$ python -q
>>> import numpy as np
>>> np.set_printoptions(suppress=True, linewidth=160)
>>> def tidy(a):
...     return np.round(a, 2) + 0
... 
>>> basis = np.array([[1, -5, -4], [4, -3, 5]])
>>> rng = np.random.default_rng(361784)
>>> A = rng.normal(size=(23, 2)) @ basis + np.array([0, -1, 1])
>>> tidy(A)
array([[ -0.34,   5.77,   8.63],
       [  2.79,   2.12,  10.93],
       [ 10.45, -12.73,   9.26],
       [  5.98,  -9.87,   3.05],
       [ -1.58,   2.15,   1.46],
       [ -0.84,  -9.15, -10.89],
       [ -0.9 ,   0.11,   0.41],
       [  1.46,   2.44,   8.41],
       [  6.31,  -2.82,  12.49],
       [  1.13,  -3.12,   0.84],
       [ -0.09,   3.18,   5.96],
       [  7.81,  -6.7 ,  10.95],
       [  0.34,  -1.27,   1.42],
       [ -2.36,   2.94,   0.73],
       [  4.2 ,  -2.99,   7.67],
       [ -1.52,   6.59,   7.06],
       [ -3.75,  -6.17, -13.56],
       [ -5.52,   5.83,  -2.58],
       [  1.25,  -0.61,   4.2 ],
       [ -6.9 ,  13.19,   3.5 ],
       [  1.56,   2.18,   8.32],
       [ -2.34,  -1.14,  -4.26],
       [  1.28,   0.1 ,   5.14]])
>>> Y = A / np.sqrt((A ** 2).mean(axis=1, keepdims=True))
>>> tidy(np.linalg.norm(Y, axis=1))
array([1.73, 1.73, 1.73, 1.73, 1.73, 1.73, 1.73, 1.73, 1.73, 1.73, 1.73, 1.73, 1.73, 1.73, 1.73, 1.73, 1.73, 1.73, 1.73, 1.73, 1.73, 1.73, 1.73])
>>> cov = np.cov(A, rowvar=False)
>>> np.argsort(-A.std(axis=0).round(6), kind="stable")
array([2, 1, 0])
>>> tidy(np.corrcoef(A[:, 0], A[:, 2])[0, 1])
np.float64(0.6)
>>> tidy(A.std(axis=0))
array([4.04, 5.8 , 6.48])
>>> tidy(cov)
array([[ 17.06, -16.86,  16.3 ],
       [-16.86,  35.22,   6.82],
       [ 16.3 ,   6.82,  43.91]])
>>> tidy(np.corrcoef(A.T))
array([[ 1.  , -0.69,  0.6 ],
       [-0.69,  1.  ,  0.17],
       [ 0.6 ,  0.17,  1.  ]])
>>> tidy(np.linalg.matrix_power(cov, 3))
array([[ 41651.88, -35295.17,  47054.17],
       [-35295.17,  70134.86,   9818.28],
       [ 47054.17,   9818.28, 114540.48]])
>>> tidy(cov @ cov)
array([[ 840.87, -769.96,  878.99],
       [-769.96, 1571.33,  265.25],
       [ 878.99,  265.25, 2240.76]])
